$ python -q
>>> import numpy as np
>>> import numpy.linalg as la
>>> np.set_printoptions(suppress=True, linewidth=200)
>>> feats = np.loadtxt("run5.csv", delimiter=",")
>>> feats.round(2)
array([[-0.43, -0.29, -0.86],
       [-0.29,  0.94, -0.17],
       [-0.86, -0.17,  0.49]])
>>> x0 = np.array([5, 5, 2])
>>> a = np.maximum(feats @ x0, 0)
>>> np.round(feats.T @ a, 2)
array([-0.84,  2.77, -0.5 ])
>>> np.flatnonzero(a > 1e-9)
array([1])
>>> print(np.round(np.maximum(feats @ x0, 0) - np.maximum(-feats @ x0, 0), 2))
[-5.29  2.94 -4.17]
>>> print(a.round(2))
[0.   2.94 0.  ]
>>> ev, evecs = la.eig(feats)
>>> np.round(feats @ evecs[:, 0] - ev[0] * evecs[:, 0], 2) + 0
array([0., 0., 0.])
>>> np.round(np.prod(ev), 2)
np.float64(-1.0)
>>> np.round(np.sort(la.eigvals(feats @ feats)), 2)
array([1., 1., 1.])
>>> ev.round(2)
array([-1.,  1.,  1.])
>>> theta = np.radians(90)
>>> r_ = np.eye(3)
>>> r_[1, 1] = r_[2, 2] = np.cos(theta)
>>> r_[1, 2], r_[2, 1] = -np.sin(theta), np.sin(theta)
>>> print(r_.round(2) + 0)
[[ 1.  0.  0.]
 [ 0.  0. -1.]
 [ 0.  1.  0.]]
>>> other = feats @ r_.T
>>> print(other.round(2))
[[-0.43  0.86 -0.29]
 [-0.29  0.17  0.94]
 [-0.86 -0.49 -0.17]]
>>> np.round(la.det(r_), 2), np.trace(r_)
(np.float64(1.0), np.float64(1.0))
>>> np.round(la.svd(feats, compute_uv=False), 2), np.round(la.svd(other, compute_uv=False), 2)
(array([1., 1., 1.]), array([1., 1., 1.]))
>>> np.round(np.abs(other - feats).max(axis=0), 2)
array([0.  , 1.14, 1.11])
